$ ipython --no-banner

In [1]: import numpy as np

In [2]: np.set_printoptions(precision=1, suppress=True, linewidth=200, floatmode="fixed")

In [3]: K = np.array([[10.0, 8.1, 6.1, 4.2, 9.9, 8.1], [14.9, 12.0, 9.3, 6.0, 15.0, 12.0]])

In [4]: f = np.array([0, 1])

In [5]: np.polyval(f, K[1])
Out[5]: array([1.0, 1.0, 1.0, 1.0, 1.0, 1.0])

In [6]: np.array([np.convolve(row, f, "same") for row in K])
Out[6]: 
array([[ 0.0, 10.0,  8.1,  6.1,  4.2,  9.9],
       [ 0.0, 14.9, 12.0,  9.3,  6.0, 15.0]])

In [7]: np.linalg.cond(K) > 100
Out[7]: np.True_

In [8]: np.linalg.matrix_rank(K, rtol=0.1)
Out[8]: np.int64(1)

In [9]: np.argsort(-np.linalg.norm(K, axis=0).round(6), kind="stable")[:3]
Out[9]: array([4, 0, 1])

In [10]: M2 = np.array([[0], [1], [2]])

In [11]: W2 = np.array([[1, 0, 2, 3, 2, 3]])

In [12]: rng = np.random.default_rng(84)

In [13]: X = M2 @ W2 + 0.3 * rng.normal(size=(3, 6))

In [14]: X.round(1) + 0
Out[14]: 
array([[-0.5, -0.1, -0.7,  0.3, -0.4, -0.1],
       [ 1.2,  0.0,  1.7,  3.3,  2.0,  2.8],
       [ 1.7, -0.4,  4.3,  5.7,  4.0,  5.5]])

In [15]: Uu, sigma, Vh = np.linalg.svd(X)

In [16]: sigma
Out[16]: array([11.3,  1.0,  0.5])

In [17]: M2 = Uu[:, :1] @ np.diag(sigma[:1]) @ Vh[:1]

In [18]: np.linalg.matrix_rank(M2)
Out[18]: np.int64(1)

In [19]: M2.round(1) + 0
Out[19]: 
array([[-0.1,  0.0, -0.1, -0.2, -0.1, -0.2],
       [ 1.0, -0.2,  2.1,  3.0,  2.0,  2.9],
       [ 1.9, -0.3,  4.1,  5.9,  3.9,  5.5]])

In [20]: print(round(np.linalg.norm(X - M2, 2), 1), round(sigma[1], 1))
1.0 1.0

In [21]: print(np.round(np.abs(X - M2).max(), 1))
0.6

In [22]: np.linalg.matrix_rank(X, rtol=0.05)
Out[22]: np.int64(2)

In [23]: round(np.linalg.norm(X), 1)
Out[23]: np.float64(11.4)

In [24]: print(X.mean(axis=0))
[ 0.8 -0.2  1.8  3.1  1.9  2.8]

In [25]: np.diff(X, axis=0)
Out[25]: 
array([[ 1.7,  0.2,  2.5,  3.0,  2.3,  2.9],
       [ 0.5, -0.5,  2.6,  2.4,  2.0,  2.7]])

In [26]: X - X[0]
Out[26]: 
array([[ 0.0,  0.0,  0.0,  0.0,  0.0,  0.0],
       [ 1.7,  0.2,  2.5,  3.0,  2.3,  2.9],
       [ 2.2, -0.3,  5.0,  5.4,  4.3,  5.6]])

In [27]: X.sum(axis=1)
Out[27]: array([-1.4, 11.1, 20.9])

In [28]: X[3]
IndexError: index 3 is out of bounds for axis 0 with size 3


In [29]: print([round(float(x), 1) for x in np.linalg.svd(X, compute_uv=False)[:3]])
[11.3, 1.0, 0.5]

In [30]: np.linalg.cond(X) > 100
Out[30]: np.False_

In [31]: round(float(np.linalg.norm(X, 2) / np.linalg.norm(X)), 1)
Out[31]: 1.0

In [32]: Uu, sigma = np.linalg.svd(X)
ValueError: too many values to unpack (expected 2)


In [33]: Uu, sigma, Vh = np.linalg.svd(X, full_matrices=False)

In [34]: np.round(Uu.T @ Uu, 1) + 0
Out[34]: 
array([[1.0, 0.0, 0.0],
       [0.0, 1.0, 0.0],
       [0.0, 0.0, 1.0]])

In [35]: sigma
Out[35]: array([11.3,  1.0,  0.5])

In [36]: print(np.allclose(Uu * sigma @ Vh, X))
True

In [37]: np.cumsum(sigma ** 2) / np.sum(sigma ** 2)
Out[37]: array([1.0, 1.0, 1.0])

In [38]: T = np.stack([X, -3 * X, X[::-1]])

In [39]: (T @ X.T).shape
Out[39]: (3, 3, 3)

In [40]: np.linalg.matrix_rank(T)
Out[40]: array([3, 3, 3])

In [41]: np.round(T.sum(axis=0), 1) + 0
Out[41]: 
array([[  2.7,  -0.2,   5.7,   5.1,   4.7,   5.6],
       [ -1.2,   0.0,  -1.7,  -3.3,  -2.0,  -2.8],
       [ -3.9,   0.7,  -9.3, -11.2,  -8.3, -11.1]])

In [42]: M2 = np.array([[1, 8], [2, 7]])

In [43]: W2 = np.array([[-4, -3, 5, -1], [-1, -5, -2, -3], [-3, -1, -3, 1], [4, -5, 0, 4]])

In [44]: J = np.block([[M2, np.zeros((2, 4))], [np.zeros((4, 2)), W2]])

In [45]: J
Out[45]: 
array([[ 1.0,  8.0,  0.0,  0.0,  0.0,  0.0],
       [ 2.0,  7.0,  0.0,  0.0,  0.0,  0.0],
       [ 0.0,  0.0, -4.0, -3.0,  5.0, -1.0],
       [ 0.0,  0.0, -1.0, -5.0, -2.0, -3.0],
       [ 0.0,  0.0, -3.0, -1.0, -3.0,  1.0],
       [ 0.0,  0.0,  4.0, -5.0,  0.0,  4.0]])

In [46]: print(np.linalg.svd(J, compute_uv=False))
[10.8  7.8  7.7  5.9  3.5  0.8]

In [47]: np.abs(J).max()
Out[47]: np.float64(8.0)

In [48]: np.unravel_index(np.abs(J).argmax(), J.shape)
Out[48]: (np.int64(0), np.int64(1))

In [49]: np.linalg.matrix_rank(J)
Out[49]: np.int64(6)

In [50]: print(J.shape)
(6, 6)
